$ ipython --no-banner

In [1]: import numpy as np

In [2]: np.set_printoptions(precision=2, suppress=True, linewidth=100)

In [3]: def rnd(a):
   ...:     return np.round(a, 2) + 0
   ...: 

In [4]: mat = np.loadtxt("dump.csv", delimiter=",")

In [5]: mat
Out[5]: 
array([[ 0.,  0., -1.,  2.],
       [ 0.,  0., -3.,  0.],
       [ 0.,  0.,  0.,  1.],
       [ 0.,  0.,  0.,  0.]])

In [6]: proj = np.triu(np.array([[5, 8, 3, 3], [4, 9, 2, 2], [7, 1, 1, 6], [3, 4, 1, 2]]), 1) + np.eye(4)

In [7]: B = proj @ mat @ np.linalg.inv(proj)

In [8]: proj @ mat - mat @ proj
Out[8]: 
array([[  0.,   0., -24.,   9.],
       [  0.,   0.,   0.,  20.],
       [  0.,   0.,   0.,   0.],
       [  0.,   0.,   0.,   0.]])

In [9]: np.poly(B)
Out[9]: array([1., 0., 0., 0., 0.])

In [10]: np.linalg.matrix_rank(B)
Out[10]: np.int64(2)

In [11]: U, sigma, Vh = np.linalg.svd(mat)

In [12]: np.argmax(sigma[:-1] / (sigma[1:] + 1e-6)) + 1
Out[12]: np.int64(2)

In [13]: rnd(sigma)
Out[13]: array([3.27, 2.07, 0.  , 0.  ])

In [14]: B = U[:, :2] @ np.diag(sigma[:2]) @ Vh[:2]

In [15]: np.linalg.matrix_rank(B)
Out[15]: np.int64(2)

In [16]: rnd(np.abs(mat - B).max())
Out[16]: np.float64(0.0)

In [17]: rnd(np.linalg.norm(mat - B, 2)), rnd(sigma[2])
Out[17]: (np.float64(0.0), np.float64(0.0))

In [18]: rnd(B)
Out[18]: 
array([[ 0.,  0., -1.,  2.],
       [ 0.,  0., -3.,  0.],
       [ 0.,  0.,  0.,  1.],
       [ 0.,  0.,  0.,  0.]])

In [19]: [round(float(x), 2) for x in np.linalg.svd(mat, compute_uv=False)[:3]]
Out[19]: [3.27, 2.07, 0.0]

In [20]: np.argsort(-np.linalg.norm(mat, axis=0).round(6), kind="stable")[:3]
Out[20]: array([2, 3, 0])

In [21]: mat.shape
Out[21]: (4, 4)

In [22]: rnd(np.linalg.norm(mat))
Out[22]: np.float64(3.87)

In [23]: rnd(np.linalg.svd(mat, compute_uv=False))
Out[23]: array([3.27, 2.07, 0.  , 0.  ])

In [24]: M = np.load("mat.npy")

In [25]: M
Out[25]: 
array([[0., 1., 1., 9.],
       [0., 2., 6., 9.],
       [0., 0., 0., 0.],
       [0., 0., 3., 1.]])

In [26]: rnd(np.abs(np.linalg.eigvals(M)).max())
Out[26]: np.float64(2.0)

In [27]: np.allclose(M, M.T)
Out[27]: False
